$ python3 -q
>>> import numpy as np
>>> from numpy import linalg as LA
>>> np.set_printoptions(precision=1, suppress=True, linewidth=120, legacy="1.25")
>>> feats = np.load("out5.npy")
>>> print(feats)
[[-9 -4  0  0  0  0]
 [-4 -5  0  0  0  0]
 [-5  7  0  0  0  0]
 [ 0  0 -9 -4  0  0]
 [ 0  0 -4 -5  0  0]
 [ 0  0 -5  7  0  0]
 [ 0  0  0  0 -9 -4]
 [ 0  0  0  0 -4 -5]
 [ 0  0  0  0 -5  7]]
>>> print(np.round(LA.norm(feats[6] - feats[3]), 1))
13.9
>>> print(np.round(LA.norm(feats, 1), 1), round(float(LA.norm(feats, np.inf)), 1))
18.0 13.0
>>> print(round(float(LA.norm(feats, 2)), 1))
11.5
>>> print(feats[6] @ feats[3])
0
>>> print(round(LA.norm(feats, "nuc"), 1))
61.3
>>> print(LA.norm(feats, axis=0))
[11.   9.5 11.   9.5 11.   9.5]
>>> x0 = np.array([-2, -3, 2, -1, -1, 0])
>>> print(feats @ np.eye(6)[0])
[-9. -4. -5.  0.  0.  0.  0.  0.  0.]
>>> print(feats @ x0)
[ 30  23 -11 -14  -3 -17   9   4   5]
>>> print(feats * x0)
[[ 18  12   0   0   0   0]
 [  8  15   0   0   0   0]
 [ 10 -21   0   0   0   0]
 [  0   0 -18   4   0   0]
 [  0   0  -8   5   0   0]
 [  0   0 -10  -7   0   0]
 [  0   0   0   0   9   0]
 [  0   0   0   0   4   0]
 [  0   0   0   0   5   0]]
>>> print((feats @ x0).argmax())
0
>>> rng = np.random.default_rng(210289)
>>> z = rng.permutation(6)
>>> M2 = feats[:, z] * rng.choice([-1, 1], 6)
>>> print(M2)
[[ 0  4  0  0  0  9]
 [ 0  5  0  0  0  4]
 [ 0 -7  0  0  0  5]
 [-9  0  4  0  0  0]
 [-4  0  5  0  0  0]
 [-5  0 -7  0  0  0]
 [ 0  0  0 -4  9  0]
 [ 0  0  0 -5  4  0]
 [ 0  0  0  7  5  0]]
>>> left, _, VT = LA.svd(feats.T @ M2)
>>> print(z)
[2 1 3 5 4 0]
>>> print(np.round(left @ VT, 1) + 0)
[[ 0.  0.  0.  0.  0. -1.]
 [ 0. -1.  0.  0.  0.  0.]
 [ 1.  0.  0.  0.  0.  0.]
 [ 0.  0. -1.  0.  0.  0.]
 [ 0.  0.  0.  0. -1.  0.]
 [ 0.  0.  0.  1.  0.  0.]]
>>> hat = feats @ LA.solve(feats.T @ feats, feats.T)
>>> print(hat @ feats[:, 3])
[ 0.  0.  0. -4. -5.  7.  0.  0.  0.]
>>> print(hat)
[[ 0.7  0.4  0.1  0.   0.   0.   0.   0.   0. ]
 [ 0.4  0.3 -0.2  0.   0.   0.   0.   0.   0. ]
 [ 0.1 -0.2  0.9  0.   0.   0.   0.   0.   0. ]
 [ 0.   0.   0.   0.7  0.4  0.1  0.   0.   0. ]
 [ 0.   0.   0.   0.4  0.3 -0.2  0.   0.   0. ]
 [ 0.   0.   0.   0.1 -0.2  0.9  0.   0.   0. ]
 [ 0.   0.   0.   0.   0.   0.   0.7  0.4  0.1]
 [ 0.   0.   0.   0.   0.   0.   0.4  0.3 -0.2]
 [ 0.   0.   0.   0.   0.   0.   0.1 -0.2  0.9]]
>>> M2 = np.c_[feats[:, :5] @ np.array([[2, -2, 2, -1, 2],
...     [1, 2, -1, 1, -2],
...     [2, 0, 1, -2, -3],
...     [-1, -1, 1, 2, -3],
...     [-3, -1, 1, -3, -3]]), np.array([2, -1, 1, 2, 0, 2, 0, -3, -3])]
>>> print(M2)
[[-22  10 -14   5 -10   2]
 [-13  -2  -3  -1   2  -1]
 [ -3  24 -17  12 -24   1]
 [-14   4 -13  10  39   2]
 [ -3   5  -9  -2  27   0]
 [-17  -7   2  24  -6   2]
 [ 27   9  -9  27  27   0]
 [ 12   4  -4  12  12  -3]
 [ 15   5  -5  15  15  -3]]
>>> print(np.round(LA.lstsq(feats, M2[:, 0])[0], 1) + 0)
[ 2.  1.  2. -1. -3.  0.]
>>> print(LA.norm(LA.qr(feats)[0].T @ M2, axis=0) ** 2 / ((M2 ** 2).sum(axis=0) + 1e-12))
[1.  1.  1.  1.  1.  0.6]
